In [1]: import numpy as np

In [2]: np.set_printoptions(suppress=True, linewidth=200)

In [3]: A = np.load("test16.npy")

In [4]: print(A)
[[ 1.45  1.45  1.89]
 [ 0.29  0.29 -0.43]
 [ 0.03  0.03 -0.93]
 [ 2.05  2.05  3.1 ]
 [ 1.38  1.38  1.76]
 [-0.77 -0.77 -2.53]
 [-0.16 -0.16 -1.32]
 [ 0.77  0.77  0.54]
 [ 2.33  2.33  3.66]
 [-0.6  -0.6  -2.2 ]
 [ 3.1   3.1   5.2 ]
 [ 1.57  1.57  2.14]
 [ 3.63  3.63  6.25]
 [ 1.35  1.35  1.7 ]
 [ 2.11  2.11  3.22]
 [ 1.69  1.69  2.38]
 [ 0.83  0.83  0.66]
 [ 1.75  1.75  2.5 ]
 [ 1.54  1.54  2.08]
 [ 0.79  0.79  0.58]]

In [5]: # looks like rank 2

In [6]: A2 = A / np.linalg.norm(A, axis=1, keepdims=True)

In [7]: G = A2 @ A2.T

In [8]: print(np.round(np.linalg.norm(A2, axis=1), 2))
[1. 1. 1. 1. 1. 1. 1. 1. 1. 1. 1. 1. 1. 1. 1. 1. 1. 1. 1. 1.]

In [9]: print(G[14].round(2))
[ 1.   -0.06 -0.7   1.    1.   -0.94 -0.84  0.93  1.   -0.93  1.    1.    1.    1.    1.    1.    0.95  1.    1.    0.94]

In [10]: print((G - 2 * np.eye(20)).round(6).argmax(axis=1))
[ 4  2  6 14 13  9  9 19 14  5 12 18 10  4  3 17 19 15 11  7]

In [11]: theta = np.radians(45)

In [12]: R = np.eye(3)

In [13]: R[2, 2] = R[0, 0] = np.cos(theta)

In [14]: R[2, 0], R[0, 2] = -np.sin(theta), np.sin(theta)

In [15]: print(R.round(2))
[[ 0.71  0.    0.71]
 [ 0.    1.    0.  ]
 [-0.71  0.    0.71]]

In [16]: A2 = A @ R.T

In [17]: print(round(float(np.linalg.det(R)), 2), np.round(np.trace(R), 2))
1.0 2.41

In [18]: print(np.round(np.abs(A2 - A).max(axis=0), 2))
[3.36 0.   4.4 ]

In [19]: print(np.round(np.linalg.svd(A, compute_uv=False), 2) + 0, np.round(np.linalg.svd(A2, compute_uv=False), 2) + 0)
[15.93  1.97  0.  ] [15.93  1.97  0.  ]

In [20]: F = np.load("run5.npy")

In [21]: print(F)
[[1 0 0]
 [0 3 0]
 [0 0 1]]

In [22]: # equal to its transpose

In [23]: G = F.T @ F

In [24]: print(G)
[[1 0 0]
 [0 9 0]
 [0 0 1]]

In [25]: print(np.allclose(G, G.T))
True

In [26]: print(np.linalg.matrix_rank(G))
3

In [27]: print(np.trace(G), (F ** 2).sum())
11 11

In [28]: print(np.round(np.linalg.svd(F, compute_uv=False) ** 2, 2))
[9. 1. 1.]

In [29]: low = np.linalg.cholesky(F)

In [30]: print(F / np.sqrt(np.outer(np.diag(F), np.diag(F))))
[[1. 0. 0.]
 [0. 1. 0.]
 [0. 0. 1.]]

In [31]: print(low.round(2))
[[1.   0.   0.  ]
 [0.   1.73 0.  ]
 [0.   0.   1.  ]]

In [32]: print(np.round(low @ low.T, 2))
[[1. 0. 0.]
 [0. 3. 0.]
 [0. 0. 1.]]

In [33]: W0 = np.load("a.npy")

In [34]: print(W0)
[[ 1 -1 -1  1  1 -1 -1  1]
 [ 1  1 -1 -1 -1 -1  1  1]
 [ 1 -1  1 -1 -1  1 -1  1]]

In [35]: A2 = W0 / np.sqrt((W0 ** 2).mean(axis=1, keepdims=True))

In [36]: print(A2[0])
[ 1. -1. -1.  1.  1. -1. -1.  1.]

In [37]: print(np.round(np.linalg.norm(A2, axis=1), 2))
[2.83 2.83 2.83]

In [38]: print(np.linalg.matrix_rank(A2) == np.linalg.matrix_rank(W0))
True

In [39]: A2 = np.array([[0, 1], [2, 3], [1, 0]])

In [40]: print(np.linalg.matrix_rank(A @ A2))
2

In [41]: print(np.einsum("ij->j", A))
[25.13 25.13 30.25]

In [42]: print(np.vstack([A, A2.T]).shape)
(22, 3)

In [43]: def softmax(z):
    ...:     e = np.exp(z - z.max(axis=-1, keepdims=True))
    ...:     return e / e.sum(axis=-1, keepdims=True)
    ...: 

In [44]: print(np.round(softmax(W0[0] + -3), 2))
[0.22 0.03 0.03 0.22 0.22 0.03 0.03 0.22]

In [45]: print(np.round(softmax(W0[0]), 2))
[0.22 0.03 0.03 0.22 0.22 0.03 0.03 0.22]

In [46]: scores = W0 @ W0.T / np.sqrt(8)

In [47]: print(np.round(softmax(scores), 2))
[[0.89 0.05 0.05]
 [0.05 0.89 0.05]
 [0.05 0.05 0.89]]

In [48]: print(np.round(softmax(scores + np.triu(np.full(scores.shape, -np.inf), 1)), 2))
[[1.   0.   0.  ]
 [0.06 0.94 0.  ]
 [0.05 0.05 0.89]]

In [49]: x0 = np.array([0, -1, -1, -1, -1, -1, 2, 2])

In [50]: print(W0 @ (2 * x0))
[ 2 14  2]

In [51]: print(W0 @ np.ones(8))
[0. 0. 0.]

In [52]: print(W0 @ x0)
[1 7 1]

In [53]: print((W0 @ x0).argmax())
1

In [54]: E = np.load("case17.npy")

In [55]: print(E)
[[ 1  0  0  0]
 [ 2  1  0  0]
 [-3  0  1  0]
 [ 1 -2  2  1]]

In [56]: print(np.linalg.matrix_rank(E, rtol=0.1))
3

In [57]: print(round(np.linalg.norm(E, 2) / np.linalg.norm(E), 2))
0.76

In [58]: print(round(np.log10(np.linalg.cond(E))))
2

In [59]: print(np.argsort(-np.linalg.norm(E, axis=0).round(6), kind="stable")[:3])
[0 1 2]

In [60]: print(round(float(np.linalg.det(2 * E)), 2), np.round(np.linalg.det(E), 2))
16.0 1.0

In [61]: print(np.round(np.linalg.eigvals(E), 2))
[1. 1. 1. 1.]

In [62]: print(np.einsum("ii->", E))
4

In [63]: print(round(float(np.linalg.det(E[::-1])), 2))
1.0

In [64]: feats = np.load("layer15.npy")

In [65]: print(feats)
[[2 2 2]
 [2 4 4]
 [2 4 6]]

In [66]: x0 = np.array([-1, -9, 9])

In [67]: rhs = F @ x0

In [68]: c, lr = np.zeros(3), 1 / np.linalg.norm(F, 2) ** 2

In [69]: for i in range(12):
    ...:     c -= lr * F.T @ (F @ c - rhs)
    ...:     if i % 2 == 0: print(i, round(np.linalg.norm(F @ c - rhs), 2))
    ...: 
0 8.05
2 6.36
4 5.03
6 3.97
8 3.14
10 2.48

In [70]: print(round(float(np.linalg.cond(F)), 2))
3.0

In [71]: print(c.round(2))
[-0.76 -9.    6.81]

In [72]: x0 = np.ones(3)

In [73]: for _ in range(4):
    ...:     x0 = feats @ x0
    ...:     x0 /= np.linalg.norm(x0)
    ...:     print(round(x0 @ feats @ x0, 2))
    ...: 
10.09
10.1
10.1
10.1

In [74]: print(x0.round(2))
[0.33 0.59 0.74]

In [75]: print(round(float(np.linalg.eigvalsh(feats)[-1]), 2))
10.1

In [76]: A2 = np.array([[-2, 1, 3], [-1, 3, 2], [3, 2, -1]])

In [77]: print(np.einsum("ik,kj->ji", feats, A2))
[[ 0  4 10]
 [12 22 26]
 [ 8 10  8]]

In [78]: print(np.einsum("ik,kj->ij", feats, A2))
[[ 0 12  8]
 [ 4 22 10]
 [10 26  8]]

In [79]: print(A2.T @ feats.T)
[[ 0  4 10]
 [12 22 26]
 [ 8 10  8]]

In [80]: print(feats @ A2)
[[ 0 12  8]
 [ 4 22 10]
 [10 26  8]]

In [81]: print(np.linalg.matrix_rank(feats @ A2))
3

In [82]: vals, V = np.linalg.eigh(feats)

In [83]: x0 = np.array([0, 1, 1])

In [84]: print(np.round(V * np.maximum(vals, 0) @ V.T, 2))
[[2. 2. 2.]
 [2. 4. 4.]
 [2. 4. 6.]]

In [85]: print(np.round(V * np.sqrt(vals) @ V.T, 2))
[[1.23 0.55 0.43]
 [0.55 1.66 0.97]
 [0.43 0.97 2.21]]

In [86]: print(np.round(V * np.abs(vals) @ V.T, 2))
[[2. 2. 2.]
 [2. 4. 4.]
 [2. 4. 6.]]

In [87]: print((np.sign(V[:, -1].round(6)) == np.sign(V[0, -1].round(6))).astype(int))
[1 1 1]

In [88]: print(x0 @ feats @ x0 / (x0 @ x0), np.round(vals[0], 2), np.round(vals[-1], 2))
9.0 0.62 10.1

In [89]: A2 = feats[0, 0] * feats[1:] - np.outer(feats[1:, 0], feats[0])

In [90]: print(A2)
[[0 4 4]
 [0 4 8]]

In [91]: print(feats[:, 0] / feats[0, 0])
[1. 1. 1.]

In [92]: data = np.load("block19.npy")

In [93]: print(data)
[[ 4.  2.  1.]
 [-2.  0. -1.]
 [-2. -2.  1.]]

In [94]: A2 = data / np.linalg.norm(data, axis=1, keepdims=True)

In [95]: G = A2 @ A2.T

In [96]: print(np.round(np.linalg.norm(A2, axis=1), 2))
[1. 1. 1.]

In [97]: print((np.abs(G) > 0.9).astype(int))
[[1 0 0]
 [0 1 0]
 [0 0 1]]

In [98]: print(G.round(2))
[[ 1.   -0.88 -0.8 ]
 [-0.88  1.    0.45]
 [-0.8   0.45  1.  ]]

In [99]: print(round(np.degrees(np.arccos(np.clip(G[1, 0], -1, 1))), 2))
151.44

In [100]: x0 = np.array([-2, -1, 0])

In [101]: rhs = data @ x0

In [102]: print(rhs)
[-10.   4.   6.]

In [103]: print(np.round(np.linalg.solve(data, data[:, 0]), 2))
[1. 0. 0.]

In [104]: print(np.round(np.linalg.solve(data, 2 * rhs), 2))
[-4. -2.  0.]

In [105]: print(np.round(np.linalg.solve(data.T, data[1]), 2))
[0. 1. 0.]

In [106]: print(np.round(np.linalg.solve(data, rhs), 2))
[-2. -1.  0.]

In [107]: vals, V = np.linalg.eig(data)

In [108]: print(np.round(np.sort(np.linalg.eigvals(data @ data)), 2))
[1. 4. 4.]

In [109]: print(np.round(np.sort(np.linalg.eigvals(np.linalg.inv(data))), 2))
[0.5 0.5 1. ]

In [110]: print(vals.round(2))
[2. 1. 2.]

In [111]: print(np.round(data @ V[:, 0] - vals[0] * V[:, 0], 2) + 0)
[0. 0. 0.]

In [112]: print(np.round(np.sort(np.linalg.eigvals(data.T)), 2))
[1. 2. 2.]

In [113]: f = np.array([5, 3, 3])

In [114]: K = f[np.abs(np.subtract.outer(np.arange(3), np.arange(3)))]

In [115]: print(K)
[[5 3 3]
 [3 5 3]
 [3 3 5]]

In [116]: rng = np.random.default_rng(442)

In [117]: z = rng.permutation(3)

In [118]: print(z)
[2 0 1]

In [119]: A2 = data[z][:, z]

In [120]: print(np.round(np.sort(np.abs(np.linalg.eigvals(A2))), 2))
[1. 2. 2.]

In [121]: print(np.diag(A2))
[1. 4. 0.]

In [122]: print(np.sort(np.abs(np.fft.fft(K[0]))), np.round(np.sort(np.linalg.svd(K, compute_uv=False)), 2))
[ 2.  2. 11.] [ 2.  2. 11.]

In [123]: print(np.allclose(K @ K.T, K.T @ K))
True

In [124]: print((K @ K)[0])
[43 39 39]

In [125]: print(K @ np.ones(3))
[11. 11. 11.]

In [126]: print((K - K.T) / 2)
[[0. 0. 0.]
 [0. 0. 0.]
 [0. 0. 0.]]

In [127]: print(np.round(np.sort(np.abs(np.linalg.eigvals(K))), 2))
[ 2.  2. 11.]

In [128]: print(K @ K)
[[43 39 39]
 [39 43 39]
 [39 39 43]]

In [129]: print((K + K.T) / 2)
[[5. 3. 3.]
 [3. 5. 3.]
 [3. 3. 5.]]

In [130]: mat = np.array([[0, 1, 1, 3], [1, 4, 4, 2], [1, 4, 0, 3], [3, 2, 3, 0]])

In [131]: # symmetric

In [132]: A2 = np.array([[0, 2, 1], [0, 0, 2], [3, 0, 3], [0, 2, 3]])

In [133]: print(np.einsum("ik,kj->ij", mat, A2))
[[ 3  6 14]
 [12  6 27]
 [ 0  8 18]
 [ 9  6 16]]

In [134]: print(np.linalg.matrix_rank(mat @ A2))
3

In [135]: print(A2.T @ mat.T)
[[ 3 12  0  9]
 [ 6  6  8  6]
 [14 27 18 16]]

In [136]: print(np.einsum("ik,kj->ji", mat, A2))
[[ 3 12  0  9]
 [ 6  6  8  6]
 [14 27 18 16]]

In [137]: print(np.linalg.matrix_rank(np.vstack([mat, A2.T])))
4

In [138]: print(mat @ A2)
[[ 3  6 14]
 [12  6 27]
 [ 0  8 18]
 [ 9  6 16]]

In [139]: print(np.einsum("ij->j", mat))
[ 5 11  8  8]
